In [1]: import numpy as np

In [2]: from numpy import linalg as LA

In [3]: np.set_printoptions(precision=1, suppress=True, linewidth=100)

In [4]: Y = np.array([[-2, 2, -2, -2, 1],
   ...:     [0, 0, 0, 0, -2],
   ...:     [-2, 2, 2, -3, -3],
   ...:     [2, -3, 0, -1, 1],
   ...:     [3, 1, -3, -3, 2]])

In [5]: E = np.tril(Y)

In [6]: E
Out[6]: 
array([[-2,  0,  0,  0,  0],
       [ 0,  0,  0,  0,  0],
       [-2,  2,  2,  0,  0],
       [ 2, -3,  0, -1,  0],
       [ 3,  1, -3, -3,  2]])

In [7]: LA.matrix_rank(E, rtol=0.1)
Out[7]: np.int64(4)

In [8]: print(round(LA.norm(E, 2) / LA.norm(E), 1))
0.8

In [9]: np.argsort(-LA.norm(E, axis=0).round(6), kind="stable")[:3]
Out[9]: array([0, 1, 2])

In [10]: [int(LA.matrix_rank(LA.matrix_power(E, p))) for p in range(1, 6)]
Out[10]: [4, 4, 4, 4, 4]

In [11]: np.prod(np.diag(E)), round(float(LA.det(E)), 1)
Out[11]: (np.int64(0), 0.0)

In [12]: LA.matrix_rank(E - E[0, 0] * np.eye(5))
Out[12]: np.int64(4)

In [13]: print(LA.norm(E, axis=0))
[4.6 3.7 3.6 3.2 2. ]

In [14]: round(float(LA.norm(E) ** 2 / LA.norm(E, 2) ** 2), 1)
Out[14]: 1.5

In [15]: print(round(LA.norm(E[0], 1), 1), round(float(LA.norm(E[0], np.inf)), 1))
2.0 2.0

In [16]: print(LA.norm(E, axis=1))
[2.  0.  3.5 3.7 5.7]

In [17]: rk = LA.matrix_rank(E)

In [18]: rk
Out[18]: np.int64(4)

In [19]: ns = LA.svd(E)[2][rk:].T

In [20]: print(LA.matrix_rank(E.T @ E), LA.matrix_rank(E @ E.T))
4 4

In [21]: np.allclose(E @ ns, 0)
Out[21]: True

In [22]: [int(LA.matrix_rank(np.delete(E, i, axis=0))) for i in range(5)]
Out[22]: [3, 4, 3, 3, 3]

In [23]: np.round(ns @ ns.T, 1) + 0
Out[23]: 
array([[ 0. ,  0. ,  0. ,  0. ,  0. ],
       [ 0. ,  0. ,  0. , -0.1, -0.1],
       [ 0. ,  0. ,  0. ,  0.1,  0.1],
       [ 0. , -0.1,  0.1,  0.2,  0.4],
       [ 0. , -0.1,  0.1,  0.4,  0.8]])

In [24]: [int(LA.matrix_rank(E[:, :j + 1])) for j in range(5)]
Out[24]: [1, 2, 3, 4, 4]

In [25]: F = np.load("layer16.npy")

In [26]: F
Out[26]: 
array([[6, 4, 8, 6, 0, 6],
       [3, 0, 1, 2, 2, 1],
       [9, 3, 6, 6, 2, 6],
       [0, 0, 0, 0, 0, 0],
       [7, 2, 7, 3, 7, 9],
       [3, 1, 3, 3, 0, 3],
       [3, 1, 4, 4, 2, 2],
       [6, 1, 4, 5, 2, 4],
       [0, 0, 0, 0, 0, 0],
       [6, 3, 5, 4, 0, 5],
       [3, 1, 3, 3, 0, 3],
       [1, 1, 6, 2, 3, 4],
       [4, 1, 7, 4, 5, 5],
       [3, 2, 2, 1, 0, 2],
       [0, 1, 3, 2, 0, 1],
       [0, 1, 3, 2, 0, 1],
       [3, 2, 2, 1, 0, 2],
       [3, 1, 3, 3, 0, 3],
       [3, 0, 1, 2, 2, 1]])

In [27]: x = np.array([-4, 2, -3, -3, -2, 2])

In [28]: target = F @ x

In [29]: c, lr = np.zeros(6), 1 / LA.norm(F, 2) ** 2

In [30]: for i in range(60):
    ...:     c -= lr * F.T @ (F @ c - target)
    ...:     if i % 10 == 0: print(i, round(LA.norm(F @ c - target), 1))
    ...: 
0 20.5
10 17.2
20 14.6
30 12.4
40 10.6
50 9.1

In [31]: print(round(float(LA.cond(F)), 1))
64.4

In [32]: c
Out[32]: array([-2.7,  0.4, -1.5, -3.2, -1.9, -0.3])

In [33]: X = np.loadtxt("run1.csv", delimiter=",")

In [34]: print(X)
[[ 0.8 -0.2 -0.3 -0.3 -0.2 -0.2]
 [-0.2  0.7 -0.4 -0.4 -0.3 -0.2]
 [-0.3 -0.4  0.5 -0.5 -0.4 -0.3]
 [-0.3 -0.4 -0.5  0.5 -0.4 -0.3]
 [-0.2 -0.3 -0.4 -0.4  0.7 -0.2]
 [-0.2 -0.2 -0.3 -0.3 -0.2  0.8]]

In [35]: blk = np.stack([X, 5 * X, X[::-1]])

In [36]: LA.matrix_rank(blk)
Out[36]: array([6, 6, 6])

In [37]: np.round(np.einsum("bij,cij->bc", blk, blk), 1) + 0
Out[37]: 
array([[  6.,  30.,   0.],
       [ 30., 150.,   0.],
       [  0.,   0.,   6.]])

In [38]: LA.matrix_rank(blk.reshape(3, -1))
Out[38]: np.int64(2)

In [39]: print(blk.sum(axis=0))
[[ 4.9 -1.6 -2.  -2.  -1.6 -0.1]
 [-1.6  3.8 -2.8 -2.8 -1.2 -1.6]
 [-2.  -2.8  2.3 -2.7 -2.8 -2. ]
 [-2.  -2.8 -2.7  2.3 -2.8 -2. ]
 [-1.6 -1.2 -2.8 -2.8  3.8 -1.6]
 [-0.1 -1.6 -2.  -2.  -1.6  4.9]]

In [40]: x = np.array([4, 0, 2, -6, -9, -5])

In [41]: a = np.maximum(X @ x, 0)

In [42]: X * (a > 1e-9)[:, None]
Out[42]: 
array([[ 0.8, -0.2, -0.3, -0.3, -0.2, -0.2],
       [-0.2,  0.7, -0.4, -0.4, -0.3, -0.2],
       [-0.3, -0.4,  0.5, -0.5, -0.4, -0.3],
       [-0.3, -0.4, -0.5,  0.5, -0.4, -0.3],
       [-0. , -0. , -0. , -0. ,  0. , -0. ],
       [-0. , -0. , -0. , -0. , -0. ,  0. ]])

In [43]: a.round(1) + 0
Out[43]: array([7.4, 4.7, 8. , 0. , 0. , 0. ])

In [44]: np.maximum(X @ (3 * x), 0)
Out[44]: array([22.1, 14.1, 24.1,  0.1,  0. ,  0. ])

In [45]: print(np.round(np.maximum(X @ x, 0) - np.maximum(-X @ x, 0), 1) + 0)
[ 7.4  4.7  8.   0.  -4.3 -1.6]

In [46]: evals, V = LA.eigh(X)

In [47]: x = np.array([2, -1, -5, -7, 5, -8])

In [48]: np.round(np.abs(X).sum(axis=1).max(), 1), round(np.abs(evals).max(), 1)
Out[48]: (np.float64(2.4), np.float64(1.0))

In [49]: LA.eigvalsh(X[1:, 1:])
Out[49]: array([-0.8,  1. ,  1. ,  1. ,  1. ])

In [50]: np.round(x @ X @ x / (x @ x), 1), round(evals[0], 1), np.round(evals[-1], 1)
Out[50]: (np.float64(0.5), np.float64(-1.0), np.float64(1.0))

In [51]: x = np.array([-2, 0, 1, 1, 0, 0])

In [52]: target = X @ x

In [53]: target
Out[53]: array([-2.3, -0.4,  0.5,  0.5, -0.4, -0.3])

In [54]: np.round(LA.solve(X, target + X[:, 1]), 1) + 0
Out[54]: array([-2.,  1.,  1.,  1.,  0.,  0.])

In [55]: np.round(LA.solve(X, X[:, 4]), 1) + 0
Out[55]: array([0., 0., 0., 0., 1., 0.])

In [56]: m1 = np.loadtxt("m.csv", delimiter=",")

In [57]: m1.round(1) + 0
Out[57]: 
array([[-0.4,  0.9,  0.1,  0. ,  0.2],
       [-0.1,  0. ,  0. ,  1. ,  0.2],
       [-0.1,  0. , -1. ,  0. ,  0. ],
       [-0.8, -0.5,  0. , -0.2,  0.3],
       [ 0.4, -0.1,  0. , -0.1,  0.9]])

In [58]: q, r_ = LA.qr(X)

In [59]: r_.round(1) + 0
Out[59]: 
array([[-1.,  0.,  0.,  0.,  0.,  0.],
       [ 0., -1.,  0.,  0.,  0.,  0.],
       [ 0.,  0., -1.,  0.,  0.,  0.],
       [ 0.,  0.,  0.,  1.,  0.,  0.],
       [ 0.,  0.,  0.,  0., -1.,  0.],
       [ 0.,  0.,  0.,  0.,  0.,  1.]])

In [60]: np.allclose(r_.T @ r_, X.T @ X)
Out[60]: True

In [61]: abs(r_[0, 0]), round(LA.norm(X[:, 0]), 1)
Out[61]: (np.float64(1.0), np.float64(1.0))

In [62]: q
Out[62]: 
array([[-0.8,  0.2,  0.3, -0.3,  0.2, -0.2],
       [ 0.2, -0.7,  0.4, -0.4,  0.3, -0.2],
       [ 0.3,  0.4, -0.5, -0.5,  0.4, -0.3],
       [ 0.3,  0.4,  0.5,  0.5,  0.4, -0.3],
       [ 0.2,  0.3,  0.4, -0.4, -0.7, -0.2],
       [ 0.2,  0.2,  0.3, -0.3,  0.2,  0.8]])

In [63]: np.trace(q @ q.T)
Out[63]: np.float64(6.0)

In [64]: print(np.abs(np.diag(r_)))
[1. 1. 1. 1. 1. 1.]

In [65]: LA.svd(m1, compute_uv=False)
Out[65]: array([1., 1., 1., 1., 1.])

In [66]: print(np.round(m1.T @ m1, 1) + 0)
[[1. 0. 0. 0. 0.]
 [0. 1. 0. 0. 0.]
 [0. 0. 1. 0. 0.]
 [0. 0. 0. 1. 0.]
 [0. 0. 0. 0. 1.]]

In [67]: np.round(LA.pinv(m1), 1) + 0
Out[67]: 
array([[-0.4, -0.1, -0.1, -0.8,  0.4],
       [ 0.9,  0. ,  0. , -0.5, -0.1],
       [ 0.1,  0. , -1. ,  0. ,  0. ],
       [ 0. ,  1. ,  0. , -0.2, -0.1],
       [ 0.2,  0.2,  0. ,  0.3,  0.9]])

In [68]: Y = LA.inv(m1)

In [69]: np.allclose(Y, m1.T)
Out[69]: True

In [70]: (np.abs(Y) > 1e-9).astype(int)
Out[70]: 
array([[1, 1, 1, 1, 1],
       [1, 1, 1, 1, 1],
       [1, 1, 1, 1, 1],
       [1, 1, 1, 1, 1],
       [1, 1, 1, 1, 1]])

In [71]: np.round(LA.inv(Y), 1) + 0
Out[71]: 
array([[-0.4,  0.9,  0.1,  0. ,  0.2],
       [-0.1,  0. ,  0. ,  1. ,  0.2],
       [-0.1,  0. , -1. ,  0. ,  0. ],
       [-0.8, -0.5,  0. , -0.2,  0.3],
       [ 0.4, -0.1,  0. , -0.1,  0.9]])

In [72]: proj = np.triu(np.array([[-1, 0, -2, -1, 3],
    ...:     [2, -2, -3, 1, 1],
    ...:     [2, 3, 1, 0, 3],
    ...:     [1, 3, -1, 3, -3],
    ...:     [3, 1, -3, -1, 1]]), 1) + np.eye(5)

In [73]: Y = proj @ m1 @ LA.inv(proj)

In [74]: LA.matrix_rank(Y)
Out[74]: np.int64(5)

In [75]: np.poly(Y)
Out[75]: array([ 1. ,  0.7, -0.3,  0.3, -0.7, -1. ])

In [76]: np.round(proj @ m1 - m1 @ proj, 1) + 0
Out[76]: 
array([[ 2.1,  0.2,  3.7, -1.5,  2.5],
       [-0.2, -0.7,  2.6, -0.4,  4.5],
       [ 1.2, -0.2, -0.1, -0.4,  5.9],
       [-1.2,  0.2, -2.9,  0. , -0.4],
       [ 0. ,  0. ,  0.6,  0.5, -1.3]])

In [77]: print(np.round(LA.det(Y), 1))
1.0

In [78]: print(Y)
[[  1.7   1.1   8.6   0.4 -28.1]
 [ -0.3  -0.7   0.2   1.    5.5]
 [  1.2  -0.2   0.7   1.    0.3]
 [ -2.   -0.3  -4.7  -1.6  13.3]
 [  0.4  -0.1   0.6   0.4  -0.9]]

In [79]: round(float(np.trace(Y)), 1), round(float(np.trace(m1)), 1)
Out[79]: (-0.7, -0.7)

In [80]: U, s, Vh = LA.svd(m1, full_matrices=False)

In [81]: np.round(Vh @ Vh.T, 1) + 0
Out[81]: 
array([[1., 0., 0., 0., 0.],
       [0., 1., 0., 0., 0.],
       [0., 0., 1., 0., 0.],
       [0., 0., 0., 1., 0.],
       [0., 0., 0., 0., 1.]])

In [82]: s / s[0]
Out[82]: array([1., 1., 1., 1., 1.])

In [83]: K = np.load("w.npy")

In [84]: K
Out[84]: 
array([[ 0, -1,  0],
       [-2,  2,  1],
       [ 0,  0,  0],
       [-2,  1,  1],
       [ 0,  0,  0],
       [-2,  1,  1],
       [-2,  1,  1],
       [ 0,  0,  0],
       [-2,  2,  1],
       [ 2, -3,  3],
       [ 0, -1,  0],
       [-2,  2,  1],
       [ 0, -1,  0],
       [-2,  2,  1],
       [ 2, -2,  3],
       [-2,  1,  1],
       [ 2, -2,  3],
       [ 0,  0,  0],
       [ 2, -2,  3],
       [ 0, -1,  0],
       [ 2, -2,  3],
       [ 0, -1,  0],
       [ 0,  0,  0],
       [ 0,  0,  0],
       [-2,  2,  1]])

In [85]: Xs = (K - K.mean(axis=0)) / K.std(axis=0)

In [86]: Xs.std(axis=0)
Out[86]: array([1., 1., 1.])

In [87]: np.argwhere(np.abs(Xs) > 2)
Out[87]: array([], shape=(0, 2), dtype=int64)

In [88]: c = LA.lstsq(np.delete(Xs, 1, axis=1), Xs[:, 1])[0]

In [89]: round(1 - np.var(Xs[:, 1] - np.delete(Xs, 1, axis=1) @ c), 1)
Out[89]: np.float64(0.9)

In [90]: print(np.abs(c).argmax())
0

In [91]: c
Out[91]: array([-1. ,  0.1])

In [92]: M = np.array([[0.8, 0.2, 1.3],
    ...:     [-0.2, -0.1, 1.7],
    ...:     [-0.5, -0.3, -0.5],
    ...:     [-0.1, -0.7, 0.5]])

In [93]: rng = np.random.default_rng(88)

In [94]: M[0] = M[3] + 0.1 * rng.normal(size=3)

In [95]: M
Out[95]: 
array([[-0.2, -0.8,  0.4],
       [-0.2, -0.1,  1.7],
       [-0.5, -0.3, -0.5],
       [-0.1, -0.7,  0.5]])

In [96]: Y = np.c_[M[:, :2] @ np.array([[5, 5], [4, 1]]), np.array([3, -2, -3, 3])]

In [97]: print(Y)
[[-3.9 -1.6  3. ]
 [-1.4 -1.1 -2. ]
 [-3.7 -2.8 -3. ]
 [-3.3 -1.2  3. ]]

In [98]: LA.matrix_rank(np.c_[M, Y])
Out[98]: np.int64(4)

In [99]: LA.norm(LA.qr(M)[0].T @ Y, axis=0) ** 2 / ((Y ** 2).sum(axis=0) + 1e-12)
Out[99]: array([1., 1., 1.])

In [100]: np.round(LA.norm(Y - M @ LA.lstsq(M, Y)[0], axis=0), 1) + 0
Out[100]: array([0. , 0. , 0.3])

In [101]: LA.matrix_rank(Y)
Out[101]: np.int64(3)
